% ipython --no-banner

In [1]: import numpy as np

In [2]: np.set_printoptions(precision=1, suppress=True, linewidth=160)

In [3]: J = np.maximum(np.array([[-2, -1, -1],
   ...:     [-2, 0, 1],
   ...:     [-2, -3, 3],
   ...:     [-3, 0, -3],
   ...:     [1, -2, 0],
   ...:     [-1, 0, 1],
   ...:     [2, 2, -2],
   ...:     [0, 2, -2],
   ...:     [-2, 2, -1],
   ...:     [2, -2, 0],
   ...:     [0, 1, -1],
   ...:     [1, -3, 1],
   ...:     [-1, 3, 1],
   ...:     [2, 0, 2]]) @ np.array([[-4, -6, -7, 9, 0], [7, -5, 2, 4, 2], [9, 6, 4, 8, 1]]) + np.array([1, 0, 4, 4, 2]), 0)

In [4]: J
Out[4]: 
array([[ 0, 11, 12,  0,  0],
       [18, 18, 22,  0,  3],
       [15, 45, 24,  0,  0],
       [ 0,  0, 13,  0,  0],
       [ 0,  4,  0,  5,  0],
       [14, 12, 15,  3,  3],
       [ 0,  0,  0, 14,  4],
       [ 0,  0,  0,  0,  4],
       [14,  0, 18,  0,  5],
       [ 0,  0,  0, 14,  0],
       [ 0,  0,  2,  0,  3],
       [ 0, 15,  0,  9,  0],
       [35,  0, 21, 15,  9],
       [11,  0,  0, 38,  4]])

In [5]: proj = J @ np.linalg.solve(J.T @ J, J.T)

In [6]: np.linalg.matrix_rank(np.eye(14) - proj)
Out[6]: np.int64(9)

In [7]: np.round(np.diag(proj), 1) + 0
Out[7]: array([0.3, 0.2, 0.7, 0.5, 0. , 0.1, 0.4, 0.4, 0.3, 0.2, 0.2, 0.2, 0.7, 0.7])

In [8]: C = J[[10, 8]].astype(float)

In [9]: for _ in range(7):
   ...:     lab = np.linalg.norm(J[:, None] - C, axis=-1).argmin(axis=1)
   ...:     C = np.array([J[lab == j].mean(axis=0) for j in range(2)])
   ...: 

In [10]: lab
Out[10]: array([0, 1, 1, 0, 0, 1, 0, 0, 1, 0, 0, 0, 1, 0])

In [11]: np.bincount(lab)
Out[11]: array([9, 5])

In [12]: r0, r1 = J[3], J[10]

In [13]: r0 @ r1
Out[13]: np.int64(26)

In [14]: pr = (r0 @ r1) / (r0 @ r0) * r0

In [15]: print(round(np.linalg.norm(r0 + r1) ** 2 + np.linalg.norm(r0 - r1) ** 2, 1))
364.0

In [16]: np.outer(r0, r1)
Out[16]: 
array([[ 0,  0,  0,  0,  0],
       [ 0,  0,  0,  0,  0],
       [ 0,  0, 26,  0, 39],
       [ 0,  0,  0,  0,  0],
       [ 0,  0,  0,  0,  0]])

In [17]: r1 - pr
Out[17]: array([0., 0., 0., 0., 3.])
